% ipython --no-banner

In [1]: import numpy as np

In [2]: np.set_printoptions(precision=2, suppress=True, linewidth=140)

In [3]: M = np.load("out18.npy")

In [4]: print(M)
[[ 0.65  1.02  2.74]
 [ 2.18  1.71 -1.16]
 [ 1.96 -2.24  0.37]]

In [5]: U, sv, VT = np.linalg.svd(M, full_matrices=False)

In [6]: print(round(np.sqrt((sv ** 2).sum()), 2), np.round(np.linalg.norm(M), 2))
5.2 5.2

In [7]: print(sv)
[3. 3. 3.]

In [8]: print(np.round(U.T @ M @ VT.T, 2) + 0)
[[3. 0. 0.]
 [0. 3. 0.]
 [0. 0. 3.]]

In [9]: print(np.round(VT @ VT.T, 2) + 0)
[[1. 0. 0.]
 [0. 1. 0.]
 [0. 0. 1.]]

In [10]: print(np.allclose(U * sv @ VT, M))
True

In [11]: print(np.round(np.linalg.norm(M) ** 2 / np.linalg.norm(M, 2) ** 2, 2))
3.0

In [12]: print(round(np.linalg.norm(M[1] - M[0]), 2))
4.24

In [13]: print(np.linalg.norm(M, axis=1))
[3. 3. 3.]

In [14]: print(round(float(np.linalg.norm(M, 1)), 2), round(float(np.linalg.norm(M, np.inf)), 2))
4.98 5.04

In [15]: print(np.round(M[1] @ M[0], 2))
-0.0

In [16]: r0 = np.array([1, 1, 2])

In [17]: other = M + np.outer(r0, np.eye(3)[1])

In [18]: print(other)
[[ 0.65  2.02  2.74]
 [ 2.18  2.71 -1.16]
 [ 1.96 -0.24  0.37]]

In [19]: print(np.linalg.matrix_rank(other - M))
1

In [20]: print(np.linalg.matrix_rank(np.linalg.inv(other) - np.linalg.inv(M), tol=1e-8))
1

In [21]: proj = np.triu(np.array([[2, 0, 0], [1, 1, 0], [0, 3, 2]]), 1) + np.eye(3)

In [22]: other = proj @ M @ np.linalg.inv(proj)

In [23]: print(np.round(np.linalg.det(other), 2))
-27.0

In [24]: print(other)
[[ 0.65  1.02  2.74]
 [ 2.18  1.71 -1.16]
 [ 1.96 -2.24  0.37]]

In [25]: print(np.round(np.trace(other), 2), round(np.trace(M), 2))
2.73 2.73

In [26]: print(proj @ M - M @ proj)
[[0. 0. 0.]
 [0. 0. 0.]
 [0. 0. 0.]]

In [27]: O, evecs = np.linalg.qr(other[:, :1])[0], np.linalg.qr(other[:, 1:])[0]

In [28]: sv = np.linalg.svd(O.T @ evecs, compute_uv=False)

In [29]: print(sv.round(2) + 0)
[0.]

In [30]: print(np.degrees(np.arccos(sv.clip(0, 1))))
[90.]

In [31]: sv = 20 * 0.7 ** np.arange(6)

In [32]: rng = np.random.default_rng(17801)

In [33]: feats = rng.normal(size=(28, 6)) * rng.permutation(sv)

In [34]: print(feats)
[[ 16.57   1.88   1.31  -1.19  -8.49   1.5 ]
 [ -4.94  -3.59  -0.94 -17.37 -13.29  -3.85]
 [  2.68   0.27  -6.54 -16.21 -26.23  -9.38]
 [ 20.76  -6.77  10.09  21.11  11.15  -2.09]
 [ -0.45   0.44   6.62 -16.78  12.81  -4.76]
 [  1.71   0.62   1.15 -15.07 -11.64   0.09]
 [ -0.25  -0.05   1.35 -25.26  -7.47   5.87]
 [-17.04  -1.97  -3.84  23.03   0.61   1.38]
 [  3.87  -6.29   2.47  19.36  26.58  -0.34]
 [  2.92   0.74  -7.21  15.78  17.05  -4.79]
 [  0.68   2.1   -6.75 -14.61   3.07   4.89]
 [ -0.35  22.84   5.09 -35.71  10.42  -4.04]
 [-13.54   0.6    6.85  -8.23   1.47  -0.03]
 [ 11.19  -1.91  -2.85   8.95  14.5    3.79]
 [ -5.73  14.8   -0.46  14.16  12.36   1.39]
 [-12.28   2.95  -1.13  -2.16 -11.57   1.03]
 [ 24.7   -9.59 -10.15  19.47   5.22  -7.14]
 [  6.84  10.97  -3.23  11.12  13.18   3.74]
 [  2.65   1.4    6.02   0.13   0.65   4.21]
 [ -3.26  -3.17  -5.65  19.76  -9.78   1.58]
 [-21.72   3.08  -8.91 -51.55   5.18  -1.32]
 [ -9.23  -1.35  -3.37  -5.96  -8.77   0.86]
 [ 10.91  -4.62  -0.92 -14.96 -12.14  -3.28]
 [ -0.7    0.6    2.35  12.46  -6.46   0.09]
 [  8.34  -2.83   0.9   29.32 -17.06  -1.19]
 [  6.     6.36   1.51  15.26   3.95   5.56]
 [  2.73  -0.02  -3.12  -0.05  18.26  -4.  ]
 [  3.99  -0.38  -0.81  24.62 -25.62   5.42]]

In [35]: other = np.array([[0, -1], [2, -3], [-3, 0]])

In [36]: print(np.einsum("ik,kj->ji", M, other))
[[-6.18  6.89 -5.59]
 [-3.72 -7.31  4.77]]

In [37]: print(np.einsum("ij,ij->i", M, M))
[9. 9. 9.]

In [38]: print(np.linalg.matrix_rank(M @ other))
2

In [39]: cov = np.cov(feats, rowvar=False)

In [40]: print(np.linalg.eigvalsh(cov)[::-1])
[430.75 183.23  90.55  36.77  22.41  12.28]

In [41]: print(np.argwhere(np.triu(np.abs(np.corrcoef(feats.T)) > 0.8, 1)))
[]

In [42]: print(np.argsort(-feats.std(axis=0).round(6), kind="stable"))
[3 4 0 1 2 5]

In [43]: print(cov.shape)
(6, 6)

In [44]: print(round(float(np.corrcoef(feats[:, 5], feats[:, 2])[0, 1]), 2))
0.16

In [45]: arr = np.load("w.npy")

In [46]: print(arr)
[[ -2.76  -2.79  -0.72   3.07   3.03   0.74]
 [ -1.81  -0.96  -0.66   1.3    2.15   1.35]
 [ -5.67  -3.65  -5.68  -1.03   0.98   0.45]
 [ -9.03  -7.14  -8.92  -0.78   1.11  -0.71]
 [  2.53   2.46   4.6    3.14   3.07   2.49]
 [ -4.8   -2.65  -4.94  -1.29   0.85   0.78]
 [ -1.37  -0.77   0.03   1.8    2.4    1.41]
 [ -5.37  -3.42  -5.32  -0.9    1.05   0.53]
 [  0.83   0.66   2.99   3.33   3.17   1.89]
 [ -1.12   0.38  -0.63  -0.01   1.49   1.79]
 [-11.31  -9.26 -11.36  -1.09   0.95  -1.42]
 [ -7.89  -6.98  -6.8    1.19   2.09  -0.66]
 [ -7.19  -5.16  -7.22  -1.05   0.97  -0.05]
 [ -4.46  -3.61  -3.31   1.3    2.15   0.46]
 [ -6.19  -3.21  -7.17  -2.96   0.02   0.6 ]
 [ -4.96  -4.5   -3.42   2.08   2.54   0.17]
 [ -6.53  -6.59  -4.46   3.14   3.07  -0.53]
 [ -3.77  -0.62  -4.92  -3.3   -0.15   1.46]
 [ -3.81  -2.61  -3.01   0.6    1.8    0.8 ]
 [ -3.55  -2.69  -2.41   1.27   2.14   0.77]
 [ -4.5   -4.33  -2.67   2.66   2.83   0.22]
 [ -4.36  -0.78  -5.93  -4.14  -0.57   1.41]
 [ -9.28  -8.01  -8.54   0.47   1.73  -1.  ]
 [ -0.82   0.81  -0.45  -0.26   1.37   1.94]
 [ -4.5   -1.32  -5.68  -3.37  -0.18   1.23]
 [ -5.91  -3.99  -5.83  -0.83   1.08   0.34]
 [ -1.15  -0.2   -0.09   1.12   2.06   1.6 ]
 [ -0.11   0.1    1.69   2.59   2.8    1.7 ]
 [ -1.74  -2.81   1.33   5.14   4.07   0.73]
 [ -2.68  -3.05  -0.31   3.74   3.37   0.65]
 [ -3.61  -2.92  -2.3    1.62   2.31   0.69]]

In [47]: # rows and columns are dependent

In [48]: U, sv, VT = np.linalg.svd(arr)

In [49]: evecs = VT[:(sv > 1e-8).sum()]

In [50]: x = arr[8] + -3 * arr[1] + rng.integers(2) * np.eye(6)[1]

In [51]: print(x)
[ 6.26  4.55  4.96 -0.58 -3.29 -2.15]

In [52]: print(np.round(np.linalg.norm(x - evecs.T @ evecs @ x), 2))
0.7

In [53]: print(np.diag(evecs.T @ evecs))
[0.43 0.5  0.49 0.56 0.47 0.55]
